% ipython --no-banner

In [1]: import numpy as np

In [2]: from numpy import linalg as LA

In [3]: np.set_printoptions(suppress=True, linewidth=160)

In [4]: def rnd(a):
   ...:     return np.round(a, 2) + 0
   ...: 

In [5]: mat = np.array([[1.0, 0.5, 0.25], [0.5, 1.0, 0.5], [0.25, 0.5, 1.0]])

In [6]: print(rnd(LA.det(mat[::-1])))
-0.56

In [7]: rnd(LA.det(mat.T))
Out[7]: np.float64(0.56)

In [8]: np.kron(np.eye(2, dtype=int), mat)
Out[8]: 
array([[1.  , 0.5 , 0.25, 0.  , 0.  , 0.  ],
       [0.5 , 1.  , 0.5 , 0.  , 0.  , 0.  ],
       [0.25, 0.5 , 1.  , 0.  , 0.  , 0.  ],
       [0.  , 0.  , 0.  , 1.  , 0.5 , 0.25],
       [0.  , 0.  , 0.  , 0.5 , 1.  , 0.5 ],
       [0.  , 0.  , 0.  , 0.25, 0.5 , 1.  ]])

In [9]: rnd(LA.eigvals(mat).sum().real)
Out[9]: np.float64(3.0)

In [10]: print(rnd(np.poly(mat)))
[ 1.   -3.    2.44 -0.56]

In [11]: arr = 4 * np.eye(4) + np.eye(4, k=1)

In [12]: arr
Out[12]: 
array([[4., 1., 0., 0.],
       [0., 4., 1., 0.],
       [0., 0., 4., 1.],
       [0., 0., 0., 4.]])

In [13]: rng = np.random.default_rng(5937)

In [14]: M2 = arr + rng.integers(-2, 3, (4, 3)) @ rng.integers(-2, 3, (3, 4))

In [15]: M2
Out[15]: 
array([[ 5., -5.,  4.,  2.],
       [-1.,  2.,  1.,  6.],
       [ 0.,  0.,  2.,  7.],
       [-1.,  6., -6.,  8.]])

In [16]: rnd(LA.svd(M2 - arr, compute_uv=False))
Out[16]: array([11.71,  9.43,  1.04,  0.  ])

In [17]: LA.matrix_rank(M2 - arr, tol=1e-8)
Out[17]: np.int64(3)

In [18]: [int(LA.matrix_rank(LA.matrix_power(arr, p))) for p in range(1, 5)]
Out[18]: [4, 4, 4, 4]

In [19]: arr @ arr
Out[19]: 
array([[16.,  8.,  1.,  0.],
       [ 0., 16.,  8.,  1.],
       [ 0.,  0., 16.,  8.],
       [ 0.,  0.,  0., 16.]])

In [20]: rnd(np.sort(LA.eigvals(arr)))
Out[20]: array([4., 4., 4., 4.])

In [21]: idx = rng.permutation(4)

In [22]: print(idx)
[3 0 2 1]

In [23]: M2 = arr[idx][:, idx]

In [24]: np.diag(M2)
Out[24]: array([4., 4., 4., 4.])

In [25]: np.allclose(M2, arr)
Out[25]: False

In [26]: E = np.load("block2.npy")

In [27]: E
Out[27]: 
array([[ -3.67,   2.01,  10.7 ],
       [ -9.81,  11.55,  -4.43],
       [-13.99,  -5.59,  21.14],
       [  5.66,   9.21,   2.09],
       [ -8.74,  15.21,   6.08],
       [ -2.24,  -0.87, -14.05],
       [ -1.08,  11.68,   8.33],
       [ -5.27,   8.97,   0.54],
       [ 16.95,  12.08,  12.44],
       [  5.36, -16.04, -16.34],
       [ -3.  , -14.16,   3.35],
       [  2.48,  -2.11,  -1.87],
       [ -4.62,  -3.32,  -1.22],
       [  5.43,   2.33,   7.88],
       [-15.82,  10.09,   4.47],
       [-11.98, -19.14,   4.85],
       [-11.53,  -2.76,   7.91],
       [-19.42,   3.58,   2.1 ],
       [-16.61,   4.06, -13.28],
       [ -3.75,  17.93,  -3.47],
       [  5.63,  -7.73,  -0.74],
       [-14.14, -14.3 ,  22.64],
       [ -0.46,   4.91,   6.05],
       [  6.26,  -0.6 ,  -5.57],
       [  5.86,  -0.68,  -6.12],
       [  0.44,  -1.42, -17.31]])

In [28]: proj = E @ LA.solve(E.T @ E, E.T)

In [29]: rnd(LA.eigvalsh(proj))
Out[29]: array([0., 0., 0., 0., 0., 0., 0., 0., 0., 0., 0., 0., 0., 0., 0., 0., 0., 0., 0., 0., 0., 0., 0., 1., 1., 1.])

In [30]: LA.matrix_rank(np.eye(26) - proj)
Out[30]: np.int64(23)

In [31]: np.allclose(proj @ proj, proj)
Out[31]: True

In [32]: rnd(np.trace(proj))
Out[32]: np.float64(3.0)

In [33]: dist = LA.norm(E[:, None] - E[None], axis=-1)

In [34]: print(np.unravel_index(dist.round(6).argmax(), dist.shape))
(np.int64(21), np.int64(25))

In [35]: dist.shape
Out[35]: (26, 26)

In [36]: (dist + 1e9 * np.eye(26)).round(6).argmin(axis=1)
Out[36]: array([22,  7, 21, 22,  6, 25, 22,  1,  3, 25, 15, 23, 11, 22, 17, 10,  0, 14,  1,  1, 11,  2,  0, 24, 23,  5])

In [37]: print(LA.matrix_rank(dist ** 2))
5

In [38]: dist[4].round(6).argsort(kind="stable")[:4]
Out[38]: array([ 4,  6, 14,  7])

In [39]: dist.mean(axis=1).argmax()
Out[39]: np.int64(21)

In [40]: W2 = E[[1, 21]].astype(float)

In [41]: for _ in range(7):
    ...:     idx = LA.norm(E[:, None] - W2, axis=-1).argmin(axis=1)
    ...:     W2 = np.array([E[idx == j].mean(axis=0) for j in range(2)])
    ...: 

In [42]: idx
Out[42]: array([0, 0, 1, 0, 0, 0, 0, 0, 0, 0, 1, 0, 0, 0, 0, 1, 1, 0, 0, 0, 0, 1, 0, 0, 0, 0])

In [43]: np.bincount(idx)
Out[43]: array([21,  5])

In [44]: np.abs(W2[1] - W2[0]).argmax()
Out[44]: np.int64(1)

In [45]: rnd(W2[1] - W2[0])
Out[45]: array([ -9.15, -15.04,  13.11])

In [46]: M2 = np.c_[E[:, :1] @ np.array([[-2]]), np.array([7, -5, 5, 9, 2, -3, 3, 4, 6, 2, -5, -8, 9, -2, 6, -2, -9, 4, 8, 4, -8, 1, 4, 0, -7, 6])]

In [47]: print(M2)
[[  7.34   7.  ]
 [ 19.62  -5.  ]
 [ 27.98   5.  ]
 [-11.32   9.  ]
 [ 17.48   2.  ]
 [  4.48  -3.  ]
 [  2.16   3.  ]
 [ 10.54   4.  ]
 [-33.9    6.  ]
 [-10.72   2.  ]
 [  6.    -5.  ]
 [ -4.96  -8.  ]
 [  9.24   9.  ]
 [-10.86  -2.  ]
 [ 31.64   6.  ]
 [ 23.96  -2.  ]
 [ 23.06  -9.  ]
 [ 38.84   4.  ]
 [ 33.22   8.  ]
 [  7.5    4.  ]
 [-11.26  -8.  ]
 [ 28.28   1.  ]
 [  0.92   4.  ]
 [-12.52   0.  ]
 [-11.72  -7.  ]
 [ -0.88   6.  ]]

In [48]: LA.matrix_rank(M2)
Out[48]: np.int64(2)

In [49]: rnd(LA.lstsq(E, M2[:, 0])[0])
Out[49]: array([-2.,  0.,  0.])

In [50]: K = np.load("mat.npy")

In [51]: print(rnd(K))
[[ 2.83 -0.4   0.91]
 [-1.66  0.31 -2.48]
 [-0.01  0.12 -3.  ]
 [-2.91  0.35  0.64]
 [-0.63  0.19 -2.93]
 [ 0.66 -0.2   2.92]
 [-2.89  0.4  -0.69]
 [ 2.66 -0.39  1.32]
 [-1.16  0.05  2.76]
 [-0.37  0.16 -2.97]
 [ 2.43 -0.38  1.71]
 [-1.58  0.3  -2.53]
 [ 1.07 -0.03 -2.8 ]
 [-0.82  0.21 -2.88]
 [-2.82  0.33  0.97]
 [-0.47  0.17 -2.96]
 [-1.4   0.28 -2.64]
 [-2.86  0.34  0.84]
 [ 2.78 -0.32 -1.07]
 [-2.97  0.39 -0.13]
 [-2.48  0.26  1.67]
 [-2.38  0.24  1.81]
 [-2.77  0.4  -1.09]
 [-2.36  0.37 -1.81]
 [ 0.2   0.09 -2.99]]

In [52]: vec = np.array([1, -3, 1])

In [53]: a = np.maximum(K @ vec, 0)

In [54]: rnd(K.T @ a)
Out[54]: array([49.07, -7.6 , 33.74])

In [55]: rnd(np.tanh(K @ vec))
Out[55]: 
array([ 1.  , -1.  , -1.  , -1.  , -1.  ,  1.  , -1.  ,  1.  ,  0.9 , -1.  ,  1.  , -1.  , -0.93, -1.  , -0.99, -1.  , -1.  , -1.  ,  0.99, -1.  , -0.92,
       -0.86, -1.  , -1.  , -1.  ])

In [56]: ang = np.sort(rng.uniform(-2, 2, 23))

In [57]: A = np.c_[ang, ang ** 2, ang ** 3] @ np.array([[0, 5, 5], [3, 0, 0], [5, 5, 2]])

In [58]: rnd(A)
Out[58]: 
array([[-20.21, -39.25, -21.16],
       [-17.15, -34.89, -19.17],
       [ -8.84, -22.33, -13.27],
       [ -7.82, -20.69, -12.47],
       [ -5.37, -16.53, -10.42],
       [ -3.96, -13.96,  -9.11],
       [ -3.04, -12.19,  -8.18],
       [ -2.69, -11.48,  -7.8 ],
       [ -2.45, -10.98,  -7.54],
       [ -1.95,  -9.89,  -6.94],
       [ -1.77,  -9.47,  -6.71],
       [ -0.6 ,  -6.45,  -4.95],
       [  0.03,  -3.89,  -3.3 ],
       [  0.16,  -2.07,  -1.93],
       [  0.1 ,   0.84,   0.83],
       [  0.32,   1.45,   1.39],
       [  0.47,   1.76,   1.66],
       [  2.57,   4.54,   3.74],
       [  3.8 ,   5.86,   4.59],
       [ 11.64,  13.41,   8.82],
       [ 16.21,  17.63,  10.97],
       [ 26.35,  26.84,  15.42],
       [ 34.42,  34.14,  18.82]])

In [59]: idx = rng.permutation(3)

In [60]: M2 = A[:, idx] * rng.choice([-1, 1], 3)

In [61]: rnd(M2)
Out[61]: 
array([[-39.25, -20.21,  21.16],
       [-34.89, -17.15,  19.17],
       [-22.33,  -8.84,  13.27],
       [-20.69,  -7.82,  12.47],
       [-16.53,  -5.37,  10.42],
       [-13.96,  -3.96,   9.11],
       [-12.19,  -3.04,   8.18],
       [-11.48,  -2.69,   7.8 ],
       [-10.98,  -2.45,   7.54],
       [ -9.89,  -1.95,   6.94],
       [ -9.47,  -1.77,   6.71],
       [ -6.45,  -0.6 ,   4.95],
       [ -3.89,   0.03,   3.3 ],
       [ -2.07,   0.16,   1.93],
       [  0.84,   0.1 ,  -0.83],
       [  1.45,   0.32,  -1.39],
       [  1.76,   0.47,  -1.66],
       [  4.54,   2.57,  -3.74],
       [  5.86,   3.8 ,  -4.59],
       [ 13.41,  11.64,  -8.82],
       [ 17.63,  16.21, -10.97],
       [ 26.84,  26.35, -15.42],
       [ 34.14,  34.42, -18.82]])

In [62]: U, _, vt = LA.svd(A.T @ M2)

In [63]: idx
Out[63]: array([1, 0, 2])

In [64]: rnd(LA.lstsq(A, M2)[0])
Out[64]: 
array([[ 0.,  1.,  0.],
       [ 1.,  0.,  0.],
       [ 0.,  0., -1.]])
